% python3 -q
>>> import numpy as np
>>> from numpy import linalg as LA
>>> np.set_printoptions(precision=3, suppress=True, linewidth=120)
>>> W0 = np.load("dump.npy")
>>> W0
array([[0, 0, 0],
       [0, 4, 4],
       [0, 4, 4]])
>>> r = LA.matrix_rank(W0)
>>> r
np.int64(1)
>>> N = LA.svd(W0)[2][r:].T
>>> print(N @ N.T)
[[ 1.   0.   0. ]
 [ 0.   0.5 -0.5]
 [ 0.  -0.5  0.5]]
>>> N.shape
(3, 2)
>>> np.allclose(W0 @ N, 0)
True
>>> [int(LA.matrix_rank(W0[:, :j + 1])) for j in range(3)]
[0, 1, 1]
>>> print(np.abs(np.diag(LA.qr(W0)[1])) > 1e-9)
[False  True False]
>>> LA.lstsq(W0[:-1].T, W0[-1])[2]
np.int32(1)
>>> [round(float(x), 3) for x in LA.svd(W0, compute_uv=False)[:3]]
[8.0, 0.0, 0.0]
>>> np.argsort(-LA.norm(W0, axis=0).round(6), kind="stable")[:3]
array([1, 2, 0])
>>> LA.matrix_rank(W0, rtol=0.1)
np.int64(1)
>>> LA.cond(W0) > 100
np.True_
>>> Uu, sigma, vt = LA.svd(W0)
>>> sigma.round(3) + 0
array([8., 0., 0.])
>>> np.argmax(sigma[:-1] / (sigma[1:] + 1e-6)) + 1
np.int64(1)
>>> other = Uu[:, :1] @ np.diag(sigma[:1]) @ vt[:1]
>>> other
array([[0., 0., 0.],
       [0., 4., 4.],
       [0., 4., 4.]])
>>> M = np.load("sample18.npy")
>>> M
array([[2, 0, 0, 8, 7],
       [0, 2, 9, 0, 0],
       [0, 8, 9, 0, 0],
       [6, 0, 0, 3, 1],
       [4, 0, 0, 2, 8]])
>>> O = M.astype(float).copy()
>>> for j in range(5):
...     O[:, j] -= O[:, :j] @ (O[:, :j].T @ O[:, j])
...     O[:, j] /= LA.norm(O[:, j])
... 
>>> print(O)
[[ 0.267  0.     0.     0.964  0.   ]
 [ 0.     0.243  0.97   0.     0.   ]
 [ 0.     0.97  -0.243  0.     0.   ]
 [ 0.802  0.     0.    -0.222 -0.555]
 [ 0.535  0.     0.    -0.148  0.832]]
>>> print(np.allclose(M @ M.T, M.T @ M))
False
>>> (M - M.T) / 2
array([[ 0. ,  0. ,  0. ,  1. ,  1.5],
       [ 0. ,  0. ,  0.5,  0. ,  0. ],
       [ 0. , -0.5,  0. ,  0. ,  0. ],
       [-1. ,  0. ,  0. ,  0. , -0.5],
       [-1.5,  0. ,  0. ,  0.5,  0. ]])
>>> LA.matrix_power(M, 3)
array([[ 796,    0,    0,  958, 1238],
       [   0,  944, 1575,    0,    0],
       [   0, 1400, 2169,    0,    0],
       [ 634,    0,    0,  555,  721],
       [ 804,    0,    0,  766, 1170]])
>>> print(np.sort(np.abs(LA.eigvals(M))))
[ 3.679  4.408  5.102 13.694 14.679]
>>> M @ M
array([[ 80,   0,   0,  54,  78],
       [  0,  76,  99,   0,   0],
       [  0,  88, 153,   0,   0],
       [ 34,   0,   0,  59,  53],
       [ 52,   0,   0,  54,  94]])
>>> round(float(LA.det(M)), 3)
16632.0
>>> round(LA.norm(M[4], 1), 3), round(LA.norm(M[4], np.inf), 3)
(np.float64(14.0), np.float64(8.0))
>>> round(LA.norm(M, 2), 3)
np.float64(14.715)
>>> M[4] @ M[2]
np.int64(0)
>>> O, _ = LA.qr(np.array([[0.2, -1.0, 0.7, 0.0, 0.6, 0.2],
...     [0.0, -1.6, 0.7, 2.3, 1.9, -0.8],
...     [-1.3, -2.5, 0.4, -0.8, -0.2, -2.0],
...     [-2.0, 1.3, 1.4, 0.3, -0.3, 1.2],
...     [-0.6, 0.1, -0.3, 0.5, -1.1, -1.1],
...     [0.3, -2.8, 1.2, 0.4, -0.3, -0.3]]))
>>> w = np.array([2, 0, 1, 2, 0, 3])
>>> feats = O @ np.diag(w) @ O.T
>>> feats
array([[ 2.386, -0.441, -0.239, -0.113,  0.825, -0.4  ],
       [-0.441,  1.465, -0.507,  0.108,  0.513, -0.159],
       [-0.239, -0.507,  0.916,  0.591,  0.186, -0.229],
       [-0.113,  0.108,  0.591,  1.587,  0.104,  0.088],
       [ 0.825,  0.513,  0.186,  0.104,  1.176, -0.695],
       [-0.4  , -0.159, -0.229,  0.088, -0.695,  0.47 ]])
>>> feats.reshape(-1, 2)
array([[ 2.386, -0.441],
       [-0.239, -0.113],
       [ 0.825, -0.4  ],
       [-0.441,  1.465],
       [-0.507,  0.108],
       [ 0.513, -0.159],
       [-0.239, -0.507],
       [ 0.916,  0.591],
       [ 0.186, -0.229],
       [-0.113,  0.108],
       [ 0.591,  1.587],
       [ 0.104,  0.088],
       [ 0.825,  0.513],
       [ 0.186,  0.104],
       [ 1.176, -0.695],
       [-0.4  , -0.159],
       [-0.229,  0.088],
       [-0.695,  0.47 ]])
>>> blk = feats.reshape(6, 2, -1)
>>> blk[:, 0]
array([[ 2.386, -0.441, -0.239],
       [-0.441,  1.465, -0.507],
       [-0.239, -0.507,  0.916],
       [-0.113,  0.108,  0.591],
       [ 0.825,  0.513,  0.186],
       [-0.4  , -0.159, -0.229]])
>>> np.einsum("ihd,jhd->hij", blk, blk).shape
(2, 6, 6)
>>> blk.shape
(6, 2, 3)
>>> np.einsum("ihd,ihd->ih", blk, blk)
array([[5.946, 0.853],
       [2.597, 0.3  ],
       [1.153, 0.436],
       [0.373, 2.536],
       [0.978, 1.878],
       [0.237, 0.712]])
>>> np.swapaxes(blk, 1, 2)[3]
array([[-0.113,  1.587],
       [ 0.108,  0.104],
       [ 0.591,  0.088]])
>>> r = LA.matrix_rank(feats)
>>> r
np.int64(4)
>>> N = LA.svd(feats)[2][r:].T
>>> np.allclose(feats @ N, 0)
True
>>> [int(LA.matrix_rank(feats[:i])) for i in range(1, len(feats) + 1)]
[1, 2, 3, 4, 4, 4]
>>> [int(LA.matrix_rank(feats[:, :j + 1])) for j in range(6)]
[1, 2, 3, 4, 4, 4]
>>> np.round(feats @ N, 3) + 0
array([[0., 0.],
       [0., 0.],
       [0., 0.],
       [0., 0.],
       [0., 0.],
       [0., 0.]])
>>> Uu, sigma, vt = LA.svd(feats)
>>> sigma.round(3) + 0
array([3., 2., 2., 1., 0., 0.])
>>> other = Uu[:, :4] @ np.diag(sigma[:4]) @ vt[:4]
>>> print(LA.matrix_rank(other))
4
>>> round(np.abs(feats - other).max(), 3)
np.float64(0.0)
>>> round(float(LA.norm(feats - other, 2)), 3), round(sigma[4], 3)
(0.0, np.float64(0.0))
>>> other
array([[ 2.386, -0.441, -0.239, -0.113,  0.825, -0.4  ],
       [-0.441,  1.465, -0.507,  0.108,  0.513, -0.159],
       [-0.239, -0.507,  0.916,  0.591,  0.186, -0.229],
       [-0.113,  0.108,  0.591,  1.587,  0.104,  0.088],
       [ 0.825,  0.513,  0.186,  0.104,  1.176, -0.695],
       [-0.4  , -0.159, -0.229,  0.088, -0.695,  0.47 ]])
>>> round(np.trace(LA.pinv(other) @ other), 3)
np.float64(4.0)
>>> np.allclose(other[:-1].T @ LA.lstsq(other[:-1].T, other[-1])[0], other[-1])
True
>>> np.unique(other.round(6), axis=0).shape
(6, 6)
>>> np.abs(np.diag(LA.qr(other)[1])) > 1e-9
array([ True,  True,  True,  True, False, False])
>>> m1 = np.load("mat.npy")
>>> print(m1)
[[ 1 -2  4]
 [ 1 -1  1]
 [ 1  0  0]
 [ 1  1  1]
 [ 1  2  4]
 [ 1  3  9]]
>>> rng = np.random.default_rng(604)
>>> z = rng.permutation(3)
>>> other = m1[:, z] * rng.choice([-1, 1], 3)
>>> other
array([[-4,  1,  2],
       [-1,  1,  1],
       [ 0,  1,  0],
       [-1,  1, -1],
       [-4,  1, -2],
       [-9,  1, -3]])
>>> Uu, _, vt = LA.svd(m1.T @ other)
>>> np.round(LA.lstsq(m1, other)[0], 3) + 0
array([[ 0.,  1.,  0.],
       [ 0.,  0., -1.],
       [-1.,  0.,  0.]])
>>> x0 = np.array([1, -2, 0])
>>> y = m1 @ x0
>>> c, lr = np.zeros(3), 1 / LA.norm(m1, 2) ** 2
>>> for i in range(4):
...     c -= lr * m1.T @ (m1 @ c - y)
...     if i % 1 == 0: print(i, round(LA.norm(m1 @ c - y), 3))
... 
0 6.749
1 6.098
2 5.513
3 4.985
>>> print(c)
[ 0.136 -0.759 -0.178]
>>> blk = np.stack([m1, 2 * m1, m1[::-1]])
>>> LA.matrix_rank(blk)
array([3, 3, 3])
>>> print(np.einsum("bij,cij->bc", blk, blk))
[[140 280  70]
 [280 560 140]
 [ 70 140 140]]
>>> LA.matrix_rank(blk.reshape(3, -1))
np.int64(2)
>>> blk.shape
(3, 6, 3)
>>> x0 = np.array([1, 3, 3])
>>> m1 @ np.ones(3)
array([ 3.,  1.,  1.,  3.,  7., 13.])
>>> print(m1 @ (2 * x0))
[14  2  2 14 38 74]
>>> m1 * x0
array([[ 1, -6, 12],
       [ 1, -3,  3],
       [ 1,  0,  0],
       [ 1,  3,  3],
       [ 1,  6, 12],
       [ 1,  9, 27]])
>>> np.sign((m1 @ x0).round(6))
array([1, 1, 1, 1, 1, 1])
>>> LA.norm(m1 @ x0) <= LA.norm(m1, 2) * LA.norm(x0) + 1e-9
np.True_
>>> (m1 * x0).sum(axis=1)
array([ 7,  1,  1,  7, 19, 37])
>>> m1 @ np.eye(3)[0]
array([1., 1., 1., 1., 1., 1.])
>>> A = np.maximum(np.array([[2, 0],
...     [0, 2],
...     [1, 2],
...     [0, 1],
...     [2, 0],
...     [2, 2],
...     [1, 2],
...     [0, 1],
...     [2, 0],
...     [2, 1],
...     [2, 1],
...     [0, 0],
...     [0, 0],
...     [2, 1],
...     [2, 2],
...     [2, 1],
...     [1, 2],
...     [1, 1]]) @ np.array([[-1, 6, -6], [2, 8, -3]]) + np.array([2, -1, 0]), 0)
>>> A
array([[ 0, 11,  0],
       [ 6, 15,  0],
       [ 5, 21,  0],
       [ 4,  7,  0],
       [ 0, 11,  0],
       [ 4, 27,  0],
       [ 5, 21,  0],
       [ 4,  7,  0],
       [ 0, 11,  0],
       [ 2, 19,  0],
       [ 2, 19,  0],
       [ 2,  0,  0],
       [ 2,  0,  0],
       [ 2, 19,  0],
       [ 4, 27,  0],
       [ 2, 19,  0],
       [ 5, 21,  0],
       [ 3, 13,  0]])
>>> round(np.trace(LA.pinv(A) @ A), 3)
np.float64(2.0)
>>> LA.lstsq(A[:-1].T, A[-1])[2]
np.int32(2)
>>> np.round(A @ LA.pinv(A) @ A, 3) + 0
array([[ 0., 11.,  0.],
       [ 6., 15.,  0.],
       [ 5., 21.,  0.],
       [ 4.,  7.,  0.],
       [ 0., 11.,  0.],
       [ 4., 27.,  0.],
       [ 5., 21.,  0.],
       [ 4.,  7.,  0.],
       [ 0., 11.,  0.],
       [ 2., 19.,  0.],
       [ 2., 19.,  0.],
       [ 2.,  0.,  0.],
       [ 2.,  0.,  0.],
       [ 2., 19.,  0.],
       [ 4., 27.,  0.],
       [ 2., 19.,  0.],
       [ 5., 21.,  0.],
       [ 3., 13.,  0.]])
>>> np.allclose(A[:-1].T @ LA.lstsq(A[:-1].T, A[-1])[0], A[-1])
True
>>> other = A / np.sqrt((A ** 2).mean(axis=1, keepdims=True))
>>> other[11]
array([1.732, 0.   , 0.   ])
>>> LA.norm(other, axis=1)
array([1.732, 1.732, 1.732, 1.732, 1.732, 1.732, 1.732, 1.732, 1.732, 1.732, 1.732, 1.732, 1.732, 1.732, 1.732, 1.732,
       1.732, 1.732])
>>> x0 = np.array([-5, 4, 2])
>>> h1 = np.maximum(A @ x0, 0)
>>> A * (h1 > 1e-9)[:, None]
array([[ 0, 11,  0],
       [ 6, 15,  0],
       [ 5, 21,  0],
       [ 4,  7,  0],
       [ 0, 11,  0],
       [ 4, 27,  0],
       [ 5, 21,  0],
       [ 4,  7,  0],
       [ 0, 11,  0],
       [ 2, 19,  0],
       [ 2, 19,  0],
       [ 0,  0,  0],
       [ 0,  0,  0],
       [ 2, 19,  0],
       [ 4, 27,  0],
       [ 2, 19,  0],
       [ 5, 21,  0],
       [ 3, 13,  0]])
>>> np.tanh(A @ x0)
array([ 1.,  1.,  1.,  1.,  1.,  1.,  1.,  1.,  1.,  1.,  1., -1., -1.,  1.,  1.,  1.,  1.,  1.])
>>> A.T @ h1
array([ 2472, 15980,     0])
>>> np.maximum(A @ (3 * x0), 0)
array([132,  90, 177,  24, 132, 264, 177,  24, 132, 198, 198,   0,   0, 198, 264, 198, 177, 111])
>>> F = np.load("a.npy")
>>> F
array([[-0.797, -0.577,  0.177],
       [ 0.552, -0.577,  0.602],
       [-0.245,  0.577,  0.779]])
>>> P = np.triu(np.array([[-1, 3, 0], [-3, 2, 0], [0, -1, 3]]), 1) + np.eye(3)
>>> other = P @ F @ LA.inv(P)
>>> np.round(np.trace(other), 3), round(float(np.trace(F)), 3)
(np.float64(-0.596), -0.596)
>>> P @ F - F @ P
array([[ 1.655,  0.659,  1.805],
       [ 0.   , -1.655,  0.   ],
       [ 0.   ,  0.736,  0.   ]])
>>> other
array([[ 0.858, -4.885,  1.982],
       [ 0.552, -2.233,  0.602],
       [-0.245,  1.313,  0.779]])
>>> other = np.array([[3, 2], [2, 3]])
>>> Z = np.kron(other, F)
>>> Z.shape
(6, 6)
>>> LA.matrix_rank(Z)
np.int64(6)
>>> np.round(LA.norm(Z, 2), 3), np.round(LA.norm(other, 2) * LA.norm(F, 2), 3)
(np.float64(5.0), np.float64(5.0))
>>> E = np.load("arr.npy")
>>> print(E)
[[ 6  0  0  0  0  0]
 [ 0 -4  0  0  0  0]
 [ 0  0  9  0  0  0]
 [ 0  0  0 -8  0  0]
 [ 0  0  0  0  7  0]
 [ 0  0  0  0  0 -2]]
>>> # equal to its transpose
>>> print(round(LA.det(E), 3))
-24192.0
>>> np.round(LA.eigvalsh(E).min(), 3)
np.float64(-8.0)
>>> print([round(float(LA.det(E[:i, :i])), 2) + 0 for i in range(1, 7)])
[6.0, -24.0, -216.0, 1728.0, 12096.0, -24192.0]
>>> print(np.all(LA.eigvalsh(E) > 0))
False
>>> z = rng.permutation(6)
>>> z
array([4, 0, 1, 2, 5, 3])
>>> other = E[z][:, z]
>>> np.sort(np.abs(LA.eigvals(other)))
array([2., 4., 6., 7., 8., 9.])
>>> other
array([[ 7,  0,  0,  0,  0,  0],
       [ 0,  6,  0,  0,  0,  0],
       [ 0,  0, -4,  0,  0,  0],
       [ 0,  0,  0,  9,  0,  0],
       [ 0,  0,  0,  0, -2,  0],
       [ 0,  0,  0,  0,  0, -8]])
>>> np.trace(other)
np.int64(8)
>>> print(np.allclose(other, E))
False
>>> np.diag(other)
array([ 7,  6, -4,  9, -2, -8])
>>> arr = np.array([[1, 3, 5, -5],
...     [2, 4, 6, -4],
...     [1, 3, 5, -5],
...     [1, 3, 5, -5],
...     [2, 4, 6, -4]])
>>> other = arr / LA.norm(arr, axis=1, keepdims=True)
>>> cov = other @ other.T
>>> print(cov)
[[1.    0.974 1.    1.    0.974]
 [0.974 1.    0.974 0.974 1.   ]
 [1.    0.974 1.    1.    0.974]
 [1.    0.974 1.    1.    0.974]
 [0.974 1.    0.974 0.974 1.   ]]
>>> cov[2]
array([1.   , 0.974, 1.   , 1.   , 0.974])
>>> np.argwhere(np.triu(np.abs(cov) > 0.95, 1))
array([[0, 1],
       [0, 2],
       [0, 3],
       [0, 4],
       [1, 2],
       [1, 3],
       [1, 4],
       [2, 3],
       [2, 4],
       [3, 4]])
>>> np.degrees(np.arccos(np.clip(cov[2, 3], -1, 1)))
np.float64(0.0)
>>> (np.abs(cov) > 0.9).astype(int)
array([[1, 1, 1, 1, 1],
       [1, 1, 1, 1, 1],
       [1, 1, 1, 1, 1],
       [1, 1, 1, 1, 1],
       [1, 1, 1, 1, 1]])
>>> (cov - 2 * np.eye(5)).round(6).argmax(axis=1)
array([2, 4, 0, 0, 1])
>>> w, evecs = LA.eigh(cov)
>>> LA.eigvalsh(cov + -1 * np.eye(5))
array([-1.   , -1.   , -1.   , -0.937,  3.937])
>>> print(np.round(LA.svd(cov, compute_uv=False), 3) + 0)
[4.937 0.063 0.    0.    0.   ]
>>> np.round(LA.eigvalsh(cov @ cov), 3) + 0
array([ 0.   ,  0.   ,  0.   ,  0.004, 24.374])
>>> w.sum(), np.trace(cov)
(np.float64(5.0), np.float64(5.0))
